% python3 -q
>>> import numpy as np
>>> import numpy.linalg as la
>>> np.set_printoptions(suppress=True, linewidth=200)
>>> J = np.diag(3 * np.array([3, 1, -2, -2, -3, -2, -2, -2])) + np.array([[3, 2, 3, 3, 1, 3, 3, 1],
...     [3, 3, 3, 1, 3, 1, 2, 0],
...     [3, 2, 3, 2, 3, 2, 1, 2],
...     [3, 1, 1, 2, 0, 1, 0, 2],
...     [3, 0, 2, 0, 2, 2, 1, 3],
...     [3, 2, 3, 3, 1, 3, 1, 1],
...     [0, 0, 0, 2, 2, 3, 0, 0],
...     [3, 3, 0, 1, 2, 3, 1, 0]])
>>> J
array([[12,  2,  3,  3,  1,  3,  3,  1],
       [ 3,  6,  3,  1,  3,  1,  2,  0],
       [ 3,  2, -3,  2,  3,  2,  1,  2],
       [ 3,  1,  1, -4,  0,  1,  0,  2],
       [ 3,  0,  2,  0, -7,  2,  1,  3],
       [ 3,  2,  3,  3,  1, -3,  1,  1],
       [ 0,  0,  0,  2,  2,  3, -6,  0],
       [ 3,  3,  0,  1,  2,  3,  1, -6]])
>>> np.trace(J)
np.int64(-11)
>>> J.inv()
Traceback (most recent call last):
  File "<python-input-6>", line 1, in <module>
    J.inv()
    ^^^^^
AttributeError: 'numpy.ndarray' object has no attribute 'inv'
>>> J @ J
array([[183,  54,  47,  48,  31,  52,  30,  24],
       [ 78,  51,  28,  24,  14,  31,  16,  21],
       [ 60,  24,  38,   7, -13,  16,  11,   0],
       [ 39,  18,   8,  33,  14,  11,  15, -14],
       [ 36,  23,  -5,  24,  68,   5,   3, -30],
       [ 57,  24,   2,  -1,  12,  37,   9,   9],
       [ 21,   8,  15, -11, -23, -21,  41,  13],
       [ 45,  13,  32,  13,  -9,  -7,   8,  50]])
>>> round(np.abs(la.eigvals(J)).max(), 2)
np.float64(16.45)
>>> print(np.round(np.sort(np.abs(la.eigvals(J))), 2))
[ 1.5   4.27  5.21  6.02  6.02  6.09  9.42 16.45]
>>> np.allclose(J, J.T)
False
>>> print((J + J.T) / 2)
[[12.   2.5  3.   3.   2.   3.   1.5  2. ]
 [ 2.5  6.   2.5  1.   1.5  1.5  1.   1.5]
 [ 3.   2.5 -3.   1.5  2.5  2.5  0.5  1. ]
 [ 3.   1.   1.5 -4.   0.   2.   1.   1.5]
 [ 2.   1.5  2.5  0.  -7.   1.5  1.5  2.5]
 [ 3.   1.5  2.5  2.   1.5 -3.   2.   2. ]
 [ 1.5  1.   0.5  1.   1.5  2.  -6.   0.5]
 [ 2.   1.5  1.   1.5  2.5  2.   0.5 -6. ]]
>>> J.ravel(order="F")
array([12,  3,  3,  3,  3,  3,  0,  3,  2,  6,  2,  1,  0,  2,  0,  3,  3,  3, -3,  1,  2,  3,  0,  0,  3,  1,  2, -4,  0,  3,  2,  1,  1,  3,  3,  0, -7,  1,  2,  2,  3,  1,  2,  1,  2, -3,  3,  3,
        3,  2,  1,  0,  1,  1, -6,  1,  1,  0,  2,  2,  3,  1,  0, -6])
>>> J.reshape(8, 9)
Traceback (most recent call last):
  File "<python-input-13>", line 1, in <module>
    J.reshape(8, 9)
    ~~~~~~~~~^^^^^^
ValueError: cannot reshape array of size 64 into shape (8,9)
>>> T = J.reshape(8, 2, -1)
>>> np.einsum("ihd,jhd->hij", T, T).shape
(2, 8, 8)
>>> np.einsum("ihd,ihd->ih", T, T)
array([[166,  20],
       [ 55,  14],
       [ 26,  18],
       [ 27,   5],
       [ 13,  63],
       [ 31,  12],
       [  4,  49],
       [ 19,  50]])
>>> T.transpose(1, 0, 2)
array([[[12,  2,  3,  3],
        [ 3,  6,  3,  1],
        [ 3,  2, -3,  2],
        [ 3,  1,  1, -4],
        [ 3,  0,  2,  0],
        [ 3,  2,  3,  3],
        [ 0,  0,  0,  2],
        [ 3,  3,  0,  1]],

       [[ 1,  3,  3,  1],
        [ 3,  1,  2,  0],
        [ 3,  2,  1,  2],
        [ 0,  1,  0,  2],
        [-7,  2,  1,  3],
        [ 1, -3,  1,  1],
        [ 2,  3, -6,  0],
        [ 2,  3,  1, -6]]])
>>> Uu, sv = la.svd(J)
Traceback (most recent call last):
  File "<python-input-18>", line 1, in <module>
    Uu, sv = la.svd(J)
    ^^^^^^
ValueError: too many values to unpack (expected 2)
>>> Uu, sv, Vt = la.svd(J, full_matrices=False)
>>> Uu.shape, sv.shape, Vt.shape
((8, 8), (8,), (8, 8))
>>> np.round(np.abs(Vt[0]), 2)
array([0.81, 0.34, 0.24, 0.21, 0.13, 0.22, 0.24, 0.04])
>>> sv.round(2)
array([16.97, 10.52,  7.43,  6.49,  5.6 ,  5.22,  4.03,  1.13])
>>> np.round(Vt @ Vt.T, 2) + 0
array([[1., 0., 0., 0., 0., 0., 0., 0.],
       [0., 1., 0., 0., 0., 0., 0., 0.],
       [0., 0., 1., 0., 0., 0., 0., 0.],
       [0., 0., 0., 1., 0., 0., 0., 0.],
       [0., 0., 0., 0., 1., 0., 0., 0.],
       [0., 0., 0., 0., 0., 1., 0., 0.],
       [0., 0., 0., 0., 0., 0., 1., 0.],
       [0., 0., 0., 0., 0., 0., 0., 1.]])
>>> (sv > 1e-8).sum()
np.int64(8)
>>> np.round(np.cumsum(sv ** 2) / np.sum(sv ** 2), 2)
array([0.5 , 0.7 , 0.79, 0.87, 0.92, 0.97, 1.  , 1.  ])
>>> np.allclose(Uu * sv @ Vt, J)
True
>>> np.round(np.sqrt((sv ** 2).sum()), 2), round(la.norm(J), 2)
(np.float64(23.92), np.float64(23.92))
>>> print(np.round(Uu.T @ J @ Vt.T, 2) + 0)
[[16.97  0.    0.    0.    0.    0.    0.    0.  ]
 [ 0.   10.52  0.    0.    0.    0.    0.    0.  ]
 [ 0.    0.    7.43  0.    0.    0.    0.    0.  ]
 [ 0.    0.    0.    6.49  0.    0.    0.    0.  ]
 [ 0.    0.    0.    0.    5.6   0.    0.    0.  ]
 [ 0.    0.    0.    0.    0.    5.22  0.    0.  ]
 [ 0.    0.    0.    0.    0.    0.    4.03  0.  ]
 [ 0.    0.    0.    0.    0.    0.    0.    1.13]]
>>> np.round(Uu.T @ Uu, 2) + 0
array([[1., 0., 0., 0., 0., 0., 0., 0.],
       [0., 1., 0., 0., 0., 0., 0., 0.],
       [0., 0., 1., 0., 0., 0., 0., 0.],
       [0., 0., 0., 1., 0., 0., 0., 0.],
       [0., 0., 0., 0., 1., 0., 0., 0.],
       [0., 0., 0., 0., 0., 1., 0., 0.],
       [0., 0., 0., 0., 0., 0., 1., 0.],
       [0., 0., 0., 0., 0., 0., 0., 1.]])
>>> out = np.array([[0, 1, -2, -2, -2],
...     [0, -2, -2, 0, 3],
...     [-2, -3, 1, 1, -1],
...     [-1, -3, 3, 0, 3],
...     [-3, 2, 3, -3, -1]])
>>> m1 = out + out.T
>>> m1
array([[ 0,  1, -4, -3, -5],
       [ 1, -4, -5, -3,  5],
       [-4, -5,  2,  4,  2],
       [-3, -3,  4,  0,  0],
       [-5,  5,  2,  0, -2]])
>>> evals, V = la.eig(m1)
>>> evals.round(2)
array([ 10.63,   4.35, -10.75,  -5.25,  -2.97])
>>> round(float(np.prod(evals)), 2)
-7762.0
>>> M = np.load("a.npy")
>>> print(M)
[[  1.   -4.    0.5]
 [ -1.7 -14.   -0.1]
 [ -0.1 -14.    0.1]
 [  0.5 -21.   -0.1]
 [  0.9 -19.    0.5]
 [ -1.4   0.   -1.1]]
>>> out = np.c_[M[:, :2] @ np.array([[2, -4], [1, 1]]), np.array([2, 1, 0, 0, 1, -2])]
>>> print(out)
[[ -2.   -8.    2. ]
 [-17.4  -7.2   1. ]
 [-14.2 -13.6   0. ]
 [-20.  -23.    0. ]
 [-17.2 -22.6   1. ]
 [ -2.8   5.6  -2. ]]
>>> la.matrix_rank(out)
np.int64(3)
>>> np.round(la.lstsq(M, out[:, 0])[0], 2) + 0
array([2., 1., 0.])
